>>> import numpy as np
>>> np.set_printoptions(precision=3, suppress=True, linewidth=100, floatmode="fixed")
>>> tidy = lambda a: np.round(a, 3) + 0
>>> F = np.loadtxt("test3.csv", delimiter=",")
>>> print(F)
[[-1.096 -0.247  0.838]
 [ 2.211  0.332 -1.584]
 [-1.070 -0.257  0.789]
 [-0.998 -0.236  0.706]
 [-0.080 -0.036  0.039]
 [ 2.204  0.437 -1.731]
 [ 1.142  0.235 -0.765]
 [ 1.070  0.122 -0.854]
 [-1.057 -0.249  0.908]
 [ 0.017  0.130 -0.059]
 [-2.189 -0.444  1.525]
 [ 1.108  0.207 -0.719]
 [ 0.050 -0.019  0.051]
 [-2.296 -0.299  1.597]
 [-1.154 -0.270  0.762]
 [ 1.130  0.292 -0.848]]
>>> rng = np.random.default_rng(569889)
>>> labels = rng.permutation(3)
>>> B = F[:, labels] * rng.choice([-1, 1], 3)
>>> print(B)
[[-0.838 -0.247 -1.096]
 [ 1.584  0.332  2.211]
 [-0.789 -0.257 -1.070]
 [-0.706 -0.236 -0.998]
 [-0.039 -0.036 -0.080]
 [ 1.731  0.437  2.204]
 [ 0.765  0.235  1.142]
 [ 0.854  0.122  1.070]
 [-0.908 -0.249 -1.057]
 [ 0.059  0.130  0.017]
 [-1.525 -0.444 -2.189]
 [ 0.719  0.207  1.108]
 [-0.051 -0.019  0.050]
 [-1.597 -0.299 -2.296]
 [-0.762 -0.270 -1.154]
 [ 0.848  0.292  1.130]]
>>> left, _, VT = np.linalg.svd(F.T @ B)
>>> print(tidy(left @ VT))
[[ 0.000  0.000  1.000]
 [ 0.000  1.000  0.000]
 [-1.000  0.000  0.000]]
>>> m1 = np.array([[2, 3, -3, 2, -2, 2], [3, 2, 1, -2, 3, 1], [-1, 3, -2, -1, -1, -3]])
>>> m1[:, 3] = 5 * m1[:, 0]
>>> print(m1)
[[ 2  3 -3 10 -2  2]
 [ 3  2  1 15  3  1]
 [-1  3 -2 -5 -1 -3]]
>>> u = np.array([1, -2])
>>> print(np.array([np.convolve(row, u, "same") for row in m1]))
[[  2  -1  -9  16 -22   6]
 [  3  -4  -3  13 -27  -5]
 [ -1   5  -8  -1   9  -1]]
>>> print(np.polyval(u, m1[0]))
[ 0  1 -5  8 -4  0]
>>> print(np.cross(m1[0, :3], m1[1, :3]))
[  9 -11  -5]
>>> X = np.load("layer1.npy")
>>> print(X)
[[-2.000 -1.300 -3.300 -0.500 -1.700 -0.800 -0.100]
 [ 1.600 -0.400 -2.700 -0.100  1.100 -1.800 -0.200]
 [-1.900 -0.700  0.900 -0.200 -2.100 -1.500  0.900]
 [ 0.300  0.100  0.300  0.600  0.700  1.800  1.200]
 [ 0.200 -2.100 -0.900 -0.300  0.200  1.500  2.000]]
>>> u, r1 = X[3], X[2]
>>> print(u @ r1)
-3.58
>>> pr = (u @ r1) / (u @ u) * u
>>> print(tidy(r1 - pr))
[-1.712 -0.637  1.088  0.176 -1.662 -0.373  1.651]
>>> print(np.linalg.matrix_rank(np.outer(u, r1)))
1
>>> B = X / np.linalg.norm(X, axis=1, keepdims=True)
>>> cov = B @ B.T
>>> print(tidy(np.degrees(np.arccos(np.clip(cov[4, 1], -1, 1)))))
86.736
>>> print(tidy(cov[4]))
[ 0.241  0.057 -0.044  0.569  1.000]
>>> B = X / np.sqrt((X ** 2).mean(axis=1, keepdims=True))
>>> print(np.linalg.matrix_rank(X - X.mean(axis=1, keepdims=True)))
5
>>> E = np.loadtxt("mat.csv", delimiter=",")
>>> print(E)
[[2.000 0.000]
 [0.000 1.000]]
>>> print(tidy(np.linalg.det(E)))
2.0
>>> print((E - E.T) / 2)
[[0.000 0.000]
 [0.000 0.000]]
>>> print(E @ E)
[[4.000 0.000]
 [0.000 1.000]]
>>> print(tidy(np.sort(np.abs(np.linalg.eigvals(E)))))
[1.000 2.000]
>>> vals, vecs = np.linalg.eigh(E)
>>> x0 = np.array([8, 1])
>>> print((np.sign(vecs[:, -1].round(6)) == np.sign(vecs[0, -1].round(6))).astype(int))
[1 0]
>>> print(tidy(np.linalg.eigvalsh(E[1:, 1:])))
[1.000]
>>> print(vecs * np.maximum(vals, 0) @ vecs.T)
[[2.000 0.000]
 [0.000 1.000]]
>>> print(np.unravel_index(np.abs(E).argmax(), E.shape))
(np.int64(0), np.int64(0))
>>> print(E.shape)
(2, 2)
>>> print(tidy(np.linalg.norm(E)))
2.236
>>> print(E.mean(axis=0))
[1.000 0.500]
>>> print(E - E[0])
[[ 0.000  0.000]
 [-2.000  1.000]]
>>> print(tidy(np.linalg.svd(E, compute_uv=False)))
[2.000 1.000]
>>> print(np.diff(E, axis=0))
[[-2.000  1.000]]
>>> print(np.count_nonzero(E))
2
>>> print(E.sum(axis=0))
[2.000 1.000]
>>> labels = rng.integers(0, 2, 7)
>>> J = (labels[:, None] == labels) * -1 + np.eye(7)
>>> print(J)
[[ 0.000 -1.000 -1.000  0.000  0.000 -1.000 -1.000]
 [-1.000  0.000 -1.000  0.000  0.000 -1.000 -1.000]
 [-1.000 -1.000  0.000  0.000  0.000 -1.000 -1.000]
 [ 0.000  0.000  0.000  0.000 -1.000  0.000  0.000]
 [ 0.000  0.000  0.000 -1.000  0.000  0.000  0.000]
 [-1.000 -1.000 -1.000  0.000  0.000  0.000 -1.000]
 [-1.000 -1.000 -1.000  0.000  0.000 -1.000  0.000]]
>>> x0 = np.array([-2, 2, 3, -1, -2, 0, 3])
>>> h1 = np.maximum(X @ x0, 0)
>>> print(tidy(np.maximum(X @ x0, 0) - np.maximum(-X @ x0, 0)))
[ -4.900 -14.800  12.200   2.100  -1.400]
>>> print(np.flatnonzero(h1 > 1e-9))
[2 3]
>>> print(X * (h1 > 1e-9)[:, None])
[[-0.000 -0.000 -0.000 -0.000 -0.000 -0.000 -0.000]
 [ 0.000 -0.000 -0.000 -0.000  0.000 -0.000 -0.000]
 [-1.900 -0.700  0.900 -0.200 -2.100 -1.500  0.900]
 [ 0.300  0.100  0.300  0.600  0.700  1.800  1.200]
 [ 0.000 -0.000 -0.000 -0.000  0.000  0.000  0.000]]
>>> print(tidy(np.maximum(X @ (3 * x0), 0)))
[ 0.000  0.000 36.600  6.300  0.000]
>>> print(tidy(X.T @ h1))
[-22.550  -8.330  11.610  -1.180 -24.150 -14.520  13.500]
>>> mat = np.tril(np.array([[2, 3, -1, 3, 0, -3, 1],
...     [2, 1, 0, -1, 2, 3, 1],
...     [1, -2, 1, -2, 0, 2, 2],
...     [2, -2, -2, -1, 3, -2, -2],
...     [-1, 2, -3, 3, 3, -3, 3],
...     [2, 2, -3, 2, -1, -2, -1],
...     [-3, -2, 1, -1, 1, 0, -3]]), -1) + np.eye(7, dtype=int)
>>> print(mat)
[[ 1  0  0  0  0  0  0]
 [ 2  1  0  0  0  0  0]
 [ 1 -2  1  0  0  0  0]
 [ 2 -2 -2  1  0  0  0]
 [-1  2 -3  3  1  0  0]
 [ 2  2 -3  2 -1  1  0]
 [-3 -2  1 -1  1  0  1]]
>>> cov = mat.T @ mat
>>> print(tidy(np.linalg.svd(mat, compute_uv=False) ** 2))
[52.842 21.201 11.975  1.757  0.691  0.534  0.000]
>>> print(np.linalg.matrix_rank(cov))
7
>>> print((mat @ mat.T).shape)
(7, 7)
>>> print(cov)
[[ 24   4  -9   6  -6   2  -3]
 [  4  21 -12  10  -2   2  -2]
 [ -9 -12  24 -18   1  -3   1]
 [  6  10 -18  15   0   2  -1]
 [ -6  -2   1   0   3  -1   1]
 [  2   2  -3   2  -1   1   0]
 [ -3  -2   1  -1   1   0   1]]
>>> print(tidy(np.linalg.eigvalsh(cov)[::-1]))
[52.842 21.201 11.975  1.757  0.691  0.534  0.000]
>>> print(mat @ mat)
[[  1   0   0   0   0   0   0]
 [  4   1   0   0   0   0   0]
 [ -2  -4   1   0   0   0   0]
 [ -2   0  -4   1   0   0   0]
 [  5   4 -12   6   1   0   0]
 [ 10   4  -7   1  -2   1   0]
 [-12  -2   1   1   2   0   1]]
>>> print([int(np.linalg.matrix_rank(np.linalg.matrix_power(mat, p))) for p in range(1, 8)])
[7, 7, 7, 7, 7, 7, 7]
>>> left, sig, VT = np.linalg.svd(mat, full_matrices=False)
>>> print(tidy(left.T @ left))
[[1.000 0.000 0.000 0.000 0.000 0.000 0.000]
 [0.000 1.000 0.000 0.000 0.000 0.000 0.000]
 [0.000 0.000 1.000 0.000 0.000 0.000 0.000]
 [0.000 0.000 0.000 1.000 0.000 0.000 0.000]
 [0.000 0.000 0.000 0.000 1.000 0.000 0.000]
 [0.000 0.000 0.000 0.000 0.000 1.000 0.000]
 [0.000 0.000 0.000 0.000 0.000 0.000 1.000]]
>>> print(tidy(np.sqrt((sig ** 2).sum())), tidy(np.linalg.norm(mat)))
9.434 9.434
>>> print(tidy(VT @ VT.T))
[[1.000 0.000 0.000 0.000 0.000 0.000 0.000]
 [0.000 1.000 0.000 0.000 0.000 0.000 0.000]
 [0.000 0.000 1.000 0.000 0.000 0.000 0.000]
 [0.000 0.000 0.000 1.000 0.000 0.000 0.000]
 [0.000 0.000 0.000 0.000 1.000 0.000 0.000]
 [0.000 0.000 0.000 0.000 0.000 1.000 0.000]
 [0.000 0.000 0.000 0.000 0.000 0.000 1.000]]
>>> print(tidy(np.abs(VT[0])))
[0.388 0.452 0.626 0.485 0.080 0.089 0.063]
>>> M = np.loadtxt("sample16.csv", delimiter=",")
>>> print(M)
[[ 0.522 -0.275 -0.267  0.072  0.324  0.171  0.270  0.247]
 [ 0.114 -1.081  0.360  1.248 -1.687  0.458  1.479 -0.839]
 [-0.121  0.204  0.401 -0.105 -0.976 -0.806  0.370  0.582]]
>>> t3 = np.stack([M, 2 * M, M[::-1]])
>>> print(np.linalg.matrix_rank(t3))
[3 3 3]
>>> print(t3.shape)
(3, 3, 8)
